$ ipython --no-banner

In [1]: import numpy as np

In [2]: np.set_printoptions(precision=3, suppress=True, linewidth=120, sign=" ")

In [3]: rd = lambda a: np.round(a, 3) + 0

In [4]: A = np.loadtxt("a.csv", delimiter=",")

In [5]: print(rd(A))
[[ 8.945  9.276  6.147  2.517  4.985  5.241  5.234  0.945  3.487  6.214  1.851]
 [12.1    4.653  7.364  4.524  9.07   4.238  6.273  4.1   13.664  6.788  7.226]
 [ 4.29  11.29  11.965  1.157  6.972  5.922  6.908 -3.71   6.101  4.567  2.334]
 [ 8.205 11.758  9.061 -2.749  6.028  7.874  8.388  0.205  0.307  8.477  1.392]
 [11.974  4.542  4.258  7.364  6.579  2.818  3.608  3.974 11.522  5.305  5.413]
 [ 6.148 11.72  11.495 -1.756  7.167  7.378  8.461 -1.852  3.578  6.952  2.265]
 [ 7.355  7.026  8.561  6.412  7.181  3.294  4.385 -0.645 11.773  3.472  4.623]
 [10.46   7.276  6.361  3.425  6.562  4.787  5.569  2.46   7.55   6.518  4.034]
 [10.417  6.657  8.419  2.83   8.439  5.085  6.804  2.417 10.709  6.793  5.751]
 [10.439  5.709  7.917  4.717  8.425  4.141  5.854  2.439 12.568  5.861  6.214]
 [13.734  4.472  8.48   1.633 10.689  5.683  8.528  5.734 14.011  9.05   8.531]
 [11.21   6.2    5.632  4.68   6.71   4.16   5.015  3.21   9.1    6.265  4.682]]

In [6]: Uu, s, Vh = np.linalg.svd(A)

In [7]: print(rd(s))
[ 76.516  22.73   10.596   7.631   0.      0.      0.      0.      0.      0.      0.   ]

In [8]: Y = Uu[:, :4] @ np.diag(s[:4]) @ Vh[:4]

In [9]: print(np.linalg.matrix_rank(A, rtol=0.05))
4

In [10]: print(np.allclose(A[:-1].T @ np.linalg.lstsq(A[:-1].T, A[-1])[0], A[-1]))
True

In [11]: print(rd(np.trace(np.linalg.pinv(A) @ A)))
4.0

In [12]: m1 = np.vander(np.arange(11) - 3, 4, increasing=True)

In [13]: print(m1)
[[  1  -3   9 -27]
 [  1  -2   4  -8]
 [  1  -1   1  -1]
 [  1   0   0   0]
 [  1   1   1   1]
 [  1   2   4   8]
 [  1   3   9  27]
 [  1   4  16  64]
 [  1   5  25 125]
 [  1   6  36 216]
 [  1   7  49 343]]

In [14]: Uu, s, Vh = np.linalg.svd(A)

In [15]: V = Vh[:(s > 1e-8).sum()]

In [16]: rng = np.random.default_rng(43)

In [17]: x0 = A[9] + -2 * A[6] + rng.integers(2) * np.eye(11)[4]

In [18]: print(rd(x0))
[ -4.272  -8.343  -9.206  -8.106  -4.936  -2.447  -2.915   3.728 -10.979  -1.083  -3.031]

In [19]: print(rd(np.linalg.norm(x0 - V.T @ V @ x0)))
0.912

In [20]: print(np.allclose(V.T @ V @ x0, x0))
False

In [21]: print(np.linalg.cond(m1) > 100)
True

In [22]: print(np.argsort(-np.linalg.norm(m1, axis=0).round(6), kind="stable")[:3])
[ 3  2  1]

In [23]: q, V = np.linalg.qr(m1[:, :3])[0], np.linalg.qr(m1[:, 3:])[0]

In [24]: s = np.linalg.svd(q.T @ V, compute_uv=False)

In [25]: print((s > 0.9).sum())
1

In [26]: print(rd(s))
[ 0.983]

In [27]: t3 = np.stack([m1, 3 * m1, m1[::-1]])

In [28]: print(t3.sum(axis=0))
[[   5   -5   85  235]
 [   5   -2   52  184]
 [   5    1   29  121]
 [   5    4   16   64]
 [   5    7   13   31]
 [   5   10   20   40]
 [   5   13   37  109]
 [   5   16   64  256]
 [   5   19  101  499]
 [   5   22  148  856]
 [   5   25  205 1345]]

In [29]: print(np.linalg.matrix_rank(t3.reshape(3, -1)))
2

In [30]: feats = np.load("mat.npy")

In [31]: print(feats)
[[-2.9 -3.   3.   2.   3.   1.  -1.   0.   1.   3. ]
 [-3.  -0.9 -1.  -3.   2.  -2.   3.   2.  -3.  -3. ]
 [ 2.  -2.   0.1 -3.  -1.   1.  -3.   1.   3.  -1. ]
 [ 1.   1.   2.  -2.9 -3.  -3.  -2.   0.   3.   3. ]
 [ 1.   0.  -2.   1.   1.1 -3.   0.   1.  -3.  -3. ]
 [ 1.   3.  -1.   3.   0.  -0.9  2.   3.   3.  -1. ]
 [-2.  -1.   3.   2.   1.   2.  -0.9  1.   2.   2. ]
 [-2.  -3.   1.   3.   2.   3.  -1.  -0.9 -3.   2. ]
 [ 2.   2.   1.  -2.   2.  -3.  -1.   2.  -0.9 -2. ]
 [-3.  -3.   3.   2.   3.   1.  -1.   0.   1.   3.1]]

In [32]: Y = np.linalg.inv(feats)

In [33]: print(rd(np.linalg.cond(feats)))
342.883

In [34]: print(rd(feats @ Y))
[[ 1.  0.  0.  0.  0.  0.  0.  0.  0.  0.]
 [ 0.  1.  0.  0.  0.  0.  0.  0.  0.  0.]
 [ 0.  0.  1.  0.  0.  0.  0.  0.  0.  0.]
 [ 0.  0.  0.  1.  0.  0.  0.  0.  0.  0.]
 [ 0.  0.  0.  0.  1.  0.  0.  0.  0.  0.]
 [ 0.  0.  0.  0.  0.  1.  0.  0.  0.  0.]
 [ 0.  0.  0.  0.  0.  0.  1.  0.  0.  0.]
 [ 0.  0.  0.  0.  0.  0.  0.  1.  0.  0.]
 [ 0.  0.  0.  0.  0.  0.  0.  0.  1.  0.]
 [ 0.  0.  0.  0.  0.  0.  0.  0.  0.  1.]]

In [35]: q, V = np.linalg.qr(feats[:, :3])[0], np.linalg.qr(feats[:, 3:])[0]

In [36]: s = np.linalg.svd(q.T @ V, compute_uv=False)

In [37]: print((s > 0.9).sum())
2

In [38]: print(rd(np.linalg.norm(q @ q.T - V @ V.T, 2)))
1.0

In [39]: print(rd(s))
[ 1.     0.973  0.767]

In [40]: print(rd(np.degrees(np.arccos(s.clip(0, 1)))))
[  0.617  13.446  39.905]

In [41]: Y = np.array([[-3, -3, 3, -3, -2, 2, -2, 1, 2, 0, 0, 1, 3],
    ...:     [1, 0, 0, -3, 2, 1, -3, -1, -2, 0, -3, -3, 1],
    ...:     [2, 2, 2, -1, -3, 2, -3, -1, 0, 0, 0, -1, 3],
    ...:     [2, -1, 0, 0, -3, -3, -1, 1, 1, 3, 0, 0, 3],
    ...:     [-2, 1, 2, -3, 1, 1, -3, 3, 2, -3, 0, 2, 2],
    ...:     [1, 3, -2, -1, 0, 2, -3, -2, 2, 3, -1, 1, 2],
    ...:     [0, -3, 2, 3, -3, 3, -1, -1, -1, -3, 0, 1, 2],
    ...:     [1, 0, -2, 3, 1, -1, 0, 3, -2, 0, -2, 0, -2],
    ...:     [0, -2, -3, -2, 3, 2, 0, 1, -3, 0, -3, -3, -1],
    ...:     [0, -2, 2, 3, -2, 3, 1, 3, -1, 3, -3, 3, 1],
    ...:     [1, 0, -2, -1, 3, 3, 0, 2, 0, 0, 3, -2, 0],
    ...:     [-3, -3, 1, -3, 0, 0, 0, 3, -2, 3, 2, 2, 1],
    ...:     [3, 0, -1, 2, -3, 3, -3, -3, 0, -1, -3, 0, 2]])

In [42]: Y[-1] = Y[0]

In [43]: F = Y + 0.02 * np.eye(13)

In [44]: print(F)
[[-2.98 -3.    3.   -3.   -2.    2.   -2.    1.    2.    0.    0.    1.    3.  ]
 [ 1.    0.02  0.   -3.    2.    1.   -3.   -1.   -2.    0.   -3.   -3.    1.  ]
 [ 2.    2.    2.02 -1.   -3.    2.   -3.   -1.    0.    0.    0.   -1.    3.  ]
 [ 2.   -1.    0.    0.02 -3.   -3.   -1.    1.    1.    3.    0.    0.    3.  ]
 [-2.    1.    2.   -3.    1.02  1.   -3.    3.    2.   -3.    0.    2.    2.  ]
 [ 1.    3.   -2.   -1.    0.    2.02 -3.   -2.    2.    3.   -1.    1.    2.  ]
 [ 0.   -3.    2.    3.   -3.    3.   -0.98 -1.   -1.   -3.    0.    1.    2.  ]
 [ 1.    0.   -2.    3.    1.   -1.    0.    3.02 -2.    0.   -2.    0.   -2.  ]
 [ 0.   -2.   -3.   -2.    3.    2.    0.    1.   -2.98  0.   -3.   -3.   -1.  ]
 [ 0.   -2.    2.    3.   -2.    3.    1.    3.   -1.    3.02 -3.    3.    1.  ]
 [ 1.    0.   -2.   -1.    3.    3.    0.    2.    0.    0.    3.02 -2.    0.  ]
 [-3.   -3.    1.   -3.    0.    0.    0.    3.   -2.    3.    2.    2.02  1.  ]
 [-3.   -3.    3.   -3.   -2.    2.   -2.    1.    2.    0.    0.    1.    3.02]]

In [45]: print(np.allclose(F, F.T))
False

In [46]: print(np.allclose(F @ F.T, F.T @ F))
False

In [47]: print(np.trace(F))
12.26

In [48]: print(rd(np.abs(np.linalg.eigvals(F)).max()))
9.426

In [49]: r0 = np.array([3, 0, 2, 2, 5])

In [50]: data = np.outer(rng.normal(size=41), r0) + 0.3 * rng.normal(size=(41, 5))

In [51]: print(rd(data))
[[  2.287  -0.269   0.993   1.777   3.444]
 [ -1.615   0.188  -1.343  -1.331  -2.735]
 [ -2.911   0.101  -1.844  -2.176  -4.253]
 [ -6.362   0.07   -3.964  -3.604 -10.295]
 [  2.752  -0.03    1.998   2.204   4.951]
 [  0.057   0.309   0.662  -0.373   0.082]
 [  0.845   0.026   0.842   0.311   0.724]
 [ -2.09   -0.832  -1.71   -0.857  -3.91 ]
 [  3.787  -0.285   2.446   2.41    6.69 ]
 [  2.527  -0.829   2.008   2.351   4.509]
 [ -0.913  -0.322  -0.114  -0.412  -0.596]
 [ -2.375  -0.156  -0.875  -1.191  -3.087]
 [ -0.754   0.296  -0.853  -0.936  -1.4  ]
 [ -2.561  -0.049  -1.057  -1.541  -4.142]
 [ -0.513   0.011   0.027  -0.134   0.41 ]
 [ -2.236  -0.475  -1.469  -1.249  -3.54 ]
 [  1.394  -0.263   1.144   0.94    3.2  ]
 [ -1.765   0.096  -0.924  -0.607  -1.232]
 [ -1.111   0.031  -0.485  -1.134  -1.599]
 [  4.828  -0.069   3.243   3.086   7.43 ]
 [ -2.599   0.267  -0.945  -1.714  -3.545]
 [ -5.095  -0.168  -3.311  -3.504  -7.888]
 [  1.37    0.143   0.552   1.134   1.872]
 [ -5.717  -0.416  -3.274  -4.232 -10.767]
 [  0.45    0.257   0.778   0.75    1.482]
 [  2.585  -0.065   1.248   1.68    5.089]
 [ -0.374   0.692   0.501  -0.223   0.549]
 [  0.176  -0.059   0.178  -0.079   0.024]
 [ -6.003   0.129  -4.014  -4.007  -9.972]
 [  1.895  -0.362   0.878   1.545   3.242]
 [  1.353  -0.085   1.037   0.996   1.516]
 [ -3.496  -0.421  -2.482  -2.335  -5.344]
 [  5.105  -0.107   4.031   4.027   9.821]
 [ -3.97   -0.039  -2.587  -2.055  -6.161]
 [ -5.032   0.057  -3.751  -3.203  -8.728]
 [ -5.378  -0.218  -3.263  -3.611  -8.476]
 [ -0.592   0.412   0.31    0.14    0.792]
 [  0.585   0.064   1.05    0.858   1.576]
 [  1.517  -0.125   0.78    0.683   2.521]
 [ -0.918   0.755  -0.421  -1.12   -1.446]
 [ -2.765  -0.083  -1.583  -1.952  -4.215]]

In [52]: gram = np.cov(data, rowvar=False)

In [53]: print(rd(np.corrcoef(data.T)))
[[ 1.    -0.052  0.982  0.986  0.991]
 [-0.052  1.     0.    -0.099 -0.02 ]
 [ 0.982  0.     1.     0.974  0.984]
 [ 0.986 -0.099  0.974  1.     0.987]
 [ 0.991 -0.02   0.984  0.987  1.   ]]

In [54]: print(rd(gram))
[[ 8.666 -0.049  5.659  5.85  14.512]
 [-0.049  0.103  0.    -0.064 -0.032]
 [ 5.659  0.     3.834  3.843  9.587]
 [ 5.85  -0.064  3.843  4.063  9.892]
 [14.512 -0.032  9.587  9.892 24.732]]

In [55]: print(np.argsort(-data.std(axis=0).round(6), kind="stable"))
[ 4  0  3  2  1]

In [56]: print(rd(np.polyfit(data[:, 2], data[:, 3], 1)))
[ 1.002 -0.075]

In [57]: labels = rng.permutation(5)

In [58]: Y = data[:, labels] * rng.choice([-1, 1], 5)

In [59]: print(rd(Y))
[[  0.993   0.269   3.444  -1.777  -2.287]
 [ -1.343  -0.188  -2.735   1.331   1.615]
 [ -1.844  -0.101  -4.253   2.176   2.911]
 [ -3.964  -0.07  -10.295   3.604   6.362]
 [  1.998   0.03    4.951  -2.204  -2.752]
 [  0.662  -0.309   0.082   0.373  -0.057]
 [  0.842  -0.026   0.724  -0.311  -0.845]
 [ -1.71    0.832  -3.91    0.857   2.09 ]
 [  2.446   0.285   6.69   -2.41   -3.787]
 [  2.008   0.829   4.509  -2.351  -2.527]
 [ -0.114   0.322  -0.596   0.412   0.913]
 [ -0.875   0.156  -3.087   1.191   2.375]
 [ -0.853  -0.296  -1.4     0.936   0.754]
 [ -1.057   0.049  -4.142   1.541   2.561]
 [  0.027  -0.011   0.41    0.134   0.513]
 [ -1.469   0.475  -3.54    1.249   2.236]
 [  1.144   0.263   3.2    -0.94   -1.394]
 [ -0.924  -0.096  -1.232   0.607   1.765]
 [ -0.485  -0.031  -1.599   1.134   1.111]
 [  3.243   0.069   7.43   -3.086  -4.828]
 [ -0.945  -0.267  -3.545   1.714   2.599]
 [ -3.311   0.168  -7.888   3.504   5.095]
 [  0.552  -0.143   1.872  -1.134  -1.37 ]
 [ -3.274   0.416 -10.767   4.232   5.717]
 [  0.778  -0.257   1.482  -0.75   -0.45 ]
 [  1.248   0.065   5.089  -1.68   -2.585]
 [  0.501  -0.692   0.549   0.223   0.374]
 [  0.178   0.059   0.024   0.079  -0.176]
 [ -4.014  -0.129  -9.972   4.007   6.003]
 [  0.878   0.362   3.242  -1.545  -1.895]
 [  1.037   0.085   1.516  -0.996  -1.353]
 [ -2.482   0.421  -5.344   2.335   3.496]
 [  4.031   0.107   9.821  -4.027  -5.105]
 [ -2.587   0.039  -6.161   2.055   3.97 ]
 [ -3.751  -0.057  -8.728   3.203   5.032]
 [ -3.263   0.218  -8.476   3.611   5.378]
 [  0.31   -0.412   0.792  -0.14    0.592]
 [  1.05   -0.064   1.576  -0.858  -0.585]
 [  0.78    0.125   2.521  -0.683  -1.517]
 [ -0.421  -0.755  -1.446   1.12    0.918]
 [ -1.583   0.083  -4.215   1.952   2.765]]

In [60]: Uu, _, Vh = np.linalg.svd(data.T @ Y)

In [61]: print(rd(Uu @ Vh))
[[ 0.  0.  0.  0. -1.]
 [ 0. -1.  0.  0.  0.]
 [ 1.  0.  0.  0.  0.]
 [ 0.  0.  0. -1.  0.]
 [ 0.  0.  1.  0.  0.]]
